In [1]: import numpy as np

In [2]: np.set_printoptions(precision=3, suppress=True, linewidth=120, sign=" ")

In [3]: E = np.load("x.npy")

In [4]: E
Out[4]: 
array([[ 0.,  0.,  0.,  0.,  0.,  2.,  2.],
       [ 0.,  0.,  0.,  0.,  0.,  1.,  0.],
       [ 0.,  0.,  0.,  0.,  0.,  1.,  0.],
       [ 0.,  0.,  0.,  0.,  0.,  1.,  0.],
       [ 0.,  0.,  0.,  0.,  0.,  1.,  1.],
       [ 2.,  1.,  1.,  1.,  1.,  0.,  0.],
       [ 2.,  0.,  0.,  0.,  1.,  0.,  0.]])

In [5]: Y = E / np.linalg.norm(E, axis=1, keepdims=True)

In [6]: G = Y @ Y.T

In [7]: G[3]
Out[7]: array([ 0.707,  1.   ,  1.   ,  1.   ,  0.707,  0.   ,  0.   ])

In [8]: (G - 2 * np.eye(7)).round(6).argmax(axis=1)
Out[8]: array([ 4,  2,  1,  1,  0,  6,  5])

In [9]: G
Out[9]: 
array([[ 1.   ,  0.707,  0.707,  0.707,  1.   ,  0.   ,  0.   ],
       [ 0.707,  1.   ,  1.   ,  1.   ,  0.707,  0.   ,  0.   ],
       [ 0.707,  1.   ,  1.   ,  1.   ,  0.707,  0.   ,  0.   ],
       [ 0.707,  1.   ,  1.   ,  1.   ,  0.707,  0.   ,  0.   ],
       [ 1.   ,  0.707,  0.707,  0.707,  1.   ,  0.   ,  0.   ],
       [ 0.   ,  0.   ,  0.   ,  0.   ,  0.   ,  1.   ,  0.791],
       [ 0.   ,  0.   ,  0.   ,  0.   ,  0.   ,  0.791,  1.   ]])

In [10]: (np.abs(G) > 0.9).astype(int)
Out[10]: 
array([[ 1,  0,  0,  0,  1,  0,  0],
       [ 0,  1,  1,  1,  0,  0,  0],
       [ 0,  1,  1,  1,  0,  0,  0],
       [ 0,  1,  1,  1,  0,  0,  0],
       [ 1,  0,  0,  0,  1,  0,  0],
       [ 0,  0,  0,  0,  0,  1,  0],
       [ 0,  0,  0,  0,  0,  0,  1]])

In [11]: np.linalg.norm(Y, axis=1)
Out[11]: array([ 1.,  1.,  1.,  1.,  1.,  1.,  1.])

In [12]: np.argwhere(np.triu(np.abs(G) > 0.95, 1))
Out[12]: 
array([[ 0,  4],
       [ 1,  2],
       [ 1,  3],
       [ 2,  3]])
